$ ipython --no-banner

In [1]: import numpy as np

In [2]: from numpy import linalg as LA

In [3]: np.set_printoptions(precision=2, suppress=True, linewidth=160, floatmode="fixed")

In [4]: def rd(a):
   ...:     return np.round(a, 2) + 0
   ...: 

In [5]: m1 = np.array([[1, 0, 0, 5, 0, 0],
   ...:     [1, 1, 1, 5, 5, 5],
   ...:     [2, 2, 0, 10, 10, 0],
   ...:     [8, 0, 0, 1, 0, 0],
   ...:     [8, 8, 8, 1, 1, 1],
   ...:     [16, 16, 0, 2, 2, 0]])

In [6]: m1
Out[6]: 
array([[ 1,  0,  0,  5,  0,  0],
       [ 1,  1,  1,  5,  5,  5],
       [ 2,  2,  0, 10, 10,  0],
       [ 8,  0,  0,  1,  0,  0],
       [ 8,  8,  8,  1,  1,  1],
       [16, 16,  0,  2,  2,  0]])

In [7]: rd(LA.norm(m1[4] - m1[0]))
Out[7]: np.float64(13.96)

In [8]: LA.norm(m1, axis=1).argmax()
Out[8]: np.int64(5)

In [9]: rd(LA.norm(m1, "nuc"))
Out[9]: np.float64(63.1)

In [10]: m1[4] @ m1[0]
Out[10]: np.int64(13)

In [11]: print(rd(LA.norm(m1, 2)))
27.2

In [12]: rd(LA.norm(m1, 1)), rd(LA.norm(m1, np.inf))
Out[12]: (np.float64(36.0), np.float64(36.0))

In [13]: rd(LA.norm(m1) ** 2 / LA.norm(m1, 2) ** 2)
Out[13]: np.float64(1.48)

In [14]: print(rd(LA.norm(m1, axis=1)))
[ 5.10  8.83 14.42  8.06 13.96 22.80]

In [15]: F = np.load("sample10.npy")

In [16]: F
Out[16]: 
array([[0, 1, 0],
       [1, 0, 1],
       [0, 1, 0]])

In [17]: r = LA.matrix_rank(F)

In [18]: r
Out[18]: np.int64(2)

In [19]: null = LA.svd(F)[2][r:].T

In [20]: [int(LA.matrix_rank(np.delete(F, i, axis=0))) for i in range(3)]
Out[20]: [2, 1, 2]

In [21]: [int(LA.matrix_rank(F[:, :j + 1])) for j in range(3)]
Out[21]: [1, 2, 2]

In [22]: F @ null
Out[22]: 
array([[0.00],
       [0.00],
       [0.00]])

In [23]: null.shape
Out[23]: (3, 1)

In [24]: LA.matrix_rank(F.T @ F), LA.matrix_rank(F @ F.T)
Out[24]: (np.int64(2), np.int64(2))

In [25]: U, sv, Vh = LA.svd(F)

In [26]: V = Vh[:(sv > 1e-8).sum()]

In [27]: rng = np.random.default_rng(548690)

In [28]: vec = F[2] + 4 * F[1] + rng.integers(2) * np.eye(3)[2]

In [29]: vec
Out[29]: array([4.00, 1.00, 4.00])

In [30]: print(np.allclose(V.T @ V @ vec, vec))
True

In [31]: rd(V.T @ V)
Out[31]: 
array([[0.50, 0.00, 0.50],
       [0.00, 1.00, 0.00],
       [0.50, 0.00, 0.50]])

In [32]: LA.matrix_rank(np.vstack([F, vec]))
Out[32]: np.int64(2)

In [33]: vals, V = LA.eigh(F)

In [34]: vec = np.array([3, -1, -3])

In [35]: print(vec @ F @ vec)
0

In [36]: print(np.trace(F))
0

In [37]: (F + F.T) / 2
Out[37]: 
array([[0.00, 1.00, 0.00],
       [1.00, 0.00, 1.00],
       [0.00, 1.00, 0.00]])

In [38]: rd(LA.det(F))
Out[38]: np.float64(0.0)

In [39]: print(rd(np.abs(LA.eigvals(F)).max()))
1.41

In [40]: data = np.load("arr.npy")

In [41]: data
Out[41]: 
array([[ 0.92,  0.93,  2.98, -1.01],
       [ 1.02,  1.01,  2.99, -0.96],
       [ 1.07,  1.04,  2.89, -0.97],
       [ 0.91,  0.93,  2.95, -1.09],
       [ 0.93,  1.00,  3.01, -0.97],
       [-0.06, -2.99, -2.02,  0.02],
       [ 0.03, -2.98, -2.04,  0.02],
       [ 0.00, -2.98, -2.06,  0.04],
       [-0.02, -2.96, -1.93,  0.05],
       [-0.01, -2.95, -1.94, -0.10],
       [ 2.05, -1.03, -2.99, -3.02],
       [ 2.04, -0.97, -2.98, -2.95],
       [ 2.07, -1.06, -2.94, -2.91],
       [ 1.94, -0.97, -3.00, -2.96],
       [ 1.99, -1.00, -3.04, -2.96]])

In [42]: basis = data[[10, 0]].astype(float)

In [43]: for _ in range(5):
    ...:     idx = LA.norm(data[:, None] - basis, axis=-1).argmin(axis=1)
    ...:     basis = np.array([data[idx == j].mean(axis=0) for j in range(2)])
    ...: 

In [44]: idx
Out[44]: array([1, 1, 1, 1, 1, 0, 0, 0, 0, 0, 0, 0, 0, 0, 0])

In [45]: np.abs(basis[1] - basis[0]).argmax()
Out[45]: np.int64(2)

In [46]: rd(basis[1] - basis[0])
Out[46]: array([-0.03,  2.97,  5.46,  0.48])

In [47]: mat = np.load("w.npy")

In [48]: print(mat)
[[ 1  9  6  3  2]
 [ 9 81 54 27 18]
 [ 6 54 36 18 12]
 [ 3 27 18  9  6]
 [ 2 18 12  6  4]]

In [49]: # rank 1

In [50]: t3 = np.stack([mat, 4 * mat, mat[::-1]])

In [51]: t3.sum(axis=0)
Out[51]: 
array([[  7,  63,  42,  21,  14],
       [ 48, 432, 288, 144,  96],
       [ 36, 324, 216, 108,  72],
       [ 24, 216, 144,  72,  48],
       [ 11,  99,  66,  33,  22]])

In [52]: U, sv, Vh = LA.svd(mat)

In [53]: rd(sv)
Out[53]: array([131.00,   0.00,   0.00,   0.00,   0.00])

In [54]: np.argmax(sv[:-1] / (sv[1:] + 1e-6)) + 1
Out[54]: np.int64(1)

In [55]: out = U[:, :1] @ np.diag(sv[:1]) @ Vh[:1]

In [56]: print(rd(LA.norm(mat - out, 2)), rd(sv[1]))
0.0 0.0

In [57]: rd(LA.norm(mat - out) / LA.norm(mat))
Out[57]: np.float64(0.0)

In [58]: print(rd(LA.eigvalsh(F).min()))
-1.41

In [59]: np.all(LA.eigvalsh(F) > 0)
Out[59]: np.False_

In [60]: E = np.load("x.npy")

In [61]: print(E)
[[2.00 1.00 0.00]
 [0.00 2.00 1.00]
 [0.00 0.00 2.00]]

In [62]: # triangular

In [63]: rd(LA.norm(F) ** 2 / LA.norm(F, 2) ** 2)
Out[63]: np.float64(2.0)

In [64]: rd(LA.norm(F, 1)), rd(LA.norm(F, np.inf))
Out[64]: (np.float64(2.0), np.float64(2.0))

In [65]: rd(LA.norm(F, 2))
Out[65]: np.float64(1.41)

In [66]: rd(LA.norm(F, axis=0))
Out[66]: array([1.00, 1.41, 1.00])

In [67]: LA.norm(F, axis=1).argmax()
Out[67]: np.int64(1)

In [68]: rd(LA.norm(F, "nuc"))
Out[68]: np.float64(2.83)

In [69]: rd(LA.norm(F[0], 1)), rd(LA.norm(F[0], np.inf))
Out[69]: (np.float64(1.0), np.float64(1.0))

In [70]: X = np.load("data.npy")

In [71]: X
Out[71]: 
array([[1, 0, 0, 0],
       [3, 1, 0, 0],
       [1, 1, 1, 0],
       [2, 3, 2, 1]])

In [72]: vals, V = LA.eig(X)

In [73]: rd(np.sort(LA.eigvals(X.T)))
Out[73]: array([1.00, 1.00, 1.00, 1.00])

In [74]: print(np.einsum("ii->", X))
4

In [75]: rd(LA.det(X.T))
Out[75]: np.float64(1.0)

In [76]: out = np.array([[-0.3, 0.8], [1.1, -1.2], [0.1, -1.0]])

In [77]: basis = np.array([[-0.4, 0.2, -0.7, -0.8, 0.2], [0.4, -0.7, 0.1, 0.5, -0.2]])

In [78]: arr = out @ basis

In [79]: rd(arr)
Out[79]: 
array([[ 0.44, -0.62,  0.29,  0.64, -0.22],
       [-0.92,  1.06, -0.89, -1.48,  0.46],
       [-0.44,  0.72, -0.17, -0.58,  0.22]])

In [80]: ang = np.radians(120)

In [81]: r_ = np.eye(3)

In [82]: r_[1, 1] = r_[2, 2] = np.cos(ang)

In [83]: r_[1, 2], r_[2, 1] = -np.sin(ang), np.sin(ang)

In [84]: rd(r_)
Out[84]: 
array([[ 1.00,  0.00,  0.00],
       [ 0.00, -0.50, -0.87],
       [ 0.00,  0.87, -0.50]])

In [85]: out = F @ r_.T

In [86]: print(rd(LA.svd(F, compute_uv=False)), rd(LA.svd(out, compute_uv=False)))
[1.41 1.41 0.00] [1.41 1.41 0.00]

In [87]: np.allclose(F @ F.T, out @ out.T)
Out[87]: True

In [88]: r_[2] @ r_[1]
Out[88]: np.float64(0.0)

In [89]: rd(LA.norm(r_[2], 1)), rd(LA.norm(r_[2], np.inf))
Out[89]: (np.float64(1.37), np.float64(0.87))

In [90]: rd(LA.norm(r_, 2))
Out[90]: np.float64(1.0)

In [91]: rd(LA.norm(r_[2] - r_[1]))
Out[91]: np.float64(1.41)

In [92]: print(rd(LA.norm(r_, axis=0)))
[1.00 1.00 1.00]

In [93]: print(LA.norm(r_, axis=1).argmax())
0

In [94]: LA.rank(arr)
Traceback (most recent call last):
  Cell In[94], line 1
    LA.rank(arr)
AttributeError: module 'numpy.linalg' has no attribute 'rank'


In [95]: print(np.unravel_index(np.abs(arr).argmax(), arr.shape))
(np.int64(1), np.int64(3))

In [96]: rd(LA.svd(arr, compute_uv=False))
Out[96]: array([2.70, 0.34, 0.00])

In [97]: arr.shape
Out[97]: (3, 5)

In [98]: rd(arr - arr[0])
Out[98]: 
array([[ 0.00,  0.00,  0.00,  0.00,  0.00],
       [-1.36,  1.68, -1.18, -2.12,  0.68],
       [-0.88,  1.34, -0.46, -1.22,  0.44]])

In [99]: rd(LA.norm(arr))
Out[99]: np.float64(2.72)

In [100]: LA.matrix_rank(arr)
Out[100]: np.int64(2)

In [101]: np.count_nonzero(arr)
Out[101]: np.int64(15)

In [102]: U, sv, Vh = LA.svd(arr)

In [103]: print(np.argmax(sv[:-1] / (sv[1:] + 1e-6)) + 1)
2

In [104]: out = U[:, :2] @ np.diag(sv[:2]) @ Vh[:2]

In [105]: LA.matrix_rank(out)
Out[105]: np.int64(2)

In [106]: LA.matrix_rank(arr, rtol=0.05)
Out[106]: np.int64(2)

In [107]: rd(LA.norm(arr - out) / LA.norm(arr))
Out[107]: np.float64(0.0)

In [108]: U, sv, Vh = LA.svd(arr)

In [109]: V = Vh[:(sv > 1e-8).sum()]

In [110]: vec = arr[0] + 4 * arr[1] + rng.integers(2) * np.eye(5)[2]

In [111]: vec
Out[111]: array([-3.24,  3.62, -3.27, -5.28,  1.62])

In [112]: LA.matrix_rank(np.vstack([arr, vec]))
Out[112]: np.int64(2)

In [113]: rd(V.T @ V)
Out[113]: 
array([[ 0.17, -0.26,  0.10,  0.24, -0.09],
       [-0.26,  0.75,  0.29, -0.15,  0.13],
       [ 0.10,  0.29,  0.57,  0.39, -0.05],
       [ 0.24, -0.15,  0.39,  0.47, -0.12],
       [-0.09,  0.13, -0.05, -0.12,  0.04]])

In [114]: K = np.load("case18.npy")

In [115]: K
Out[115]: 
array([[-0.12,  0.00, -0.24],
       [-0.77,  0.00, -0.97],
       [-0.35,  0.00, -0.62],
       [ 0.35,  0.00,  0.62],
       [ 0.79,  0.00,  0.97],
       [ 0.24,  0.00,  0.45],
       [-0.81,  0.00, -0.98],
       [-0.54,  0.00, -0.83],
       [-0.91,  0.00, -1.00],
       [ 0.74,  0.00,  0.96],
       [-0.89,  0.00, -0.99],
       [-0.54,  0.00, -0.83],
       [-0.29,  0.00, -0.54]])

In [116]: ang = np.radians(45)

In [117]: r_ = np.eye(3)

In [118]: r_[2, 2] = r_[0, 0] = np.cos(ang)

In [119]: r_[2, 0], r_[0, 2] = -np.sin(ang), np.sin(ang)

In [120]: print(rd(r_))
[[ 0.71  0.00  0.71]
 [ 0.00  1.00  0.00]
 [-0.71  0.00  0.71]]

In [121]: out = K @ r_.T

In [122]: print(rd(LA.det(r_)), rd(np.trace(r_)))
1.0 2.41

In [123]: np.allclose(LA.norm(K, axis=1), LA.norm(out, axis=1))
Out[123]: True

In [124]: rd(LA.svd(K, compute_uv=False)), rd(LA.svd(out, compute_uv=False))
Out[124]: (array([3.66, 0.28, 0.00]), array([3.66, 0.28, 0.00]))

In [125]: np.allclose(K @ K.T, out @ out.T)
Out[125]: True

In [126]: f = np.array([3, 3, 3])

In [127]: rd(np.correlate(K[4], K[6], "full"))
Out[127]: array([-0.77,  0.00, -1.59,  0.00, -0.79])

In [128]: r = LA.matrix_rank(K)

In [129]: r
Out[129]: np.int64(2)

In [130]: null = LA.svd(K)[2][r:].T

In [131]: rd(null @ null.T)
Out[131]: 
array([[0.00, 0.00, 0.00],
       [0.00, 1.00, 0.00],
       [0.00, 0.00, 0.00]])

In [132]: print(null.shape)
(3, 1)

In [133]: LA.matrix_rank(K.T @ K), LA.matrix_rank(K @ K.T)
Out[133]: (np.int64(2), np.int64(2))

In [134]: print(rd(K @ null))
[[0.00]
 [0.00]
 [0.00]
 [0.00]
 [0.00]
 [0.00]
 [0.00]
 [0.00]
 [0.00]
 [0.00]
 [0.00]
 [0.00]
 [0.00]]
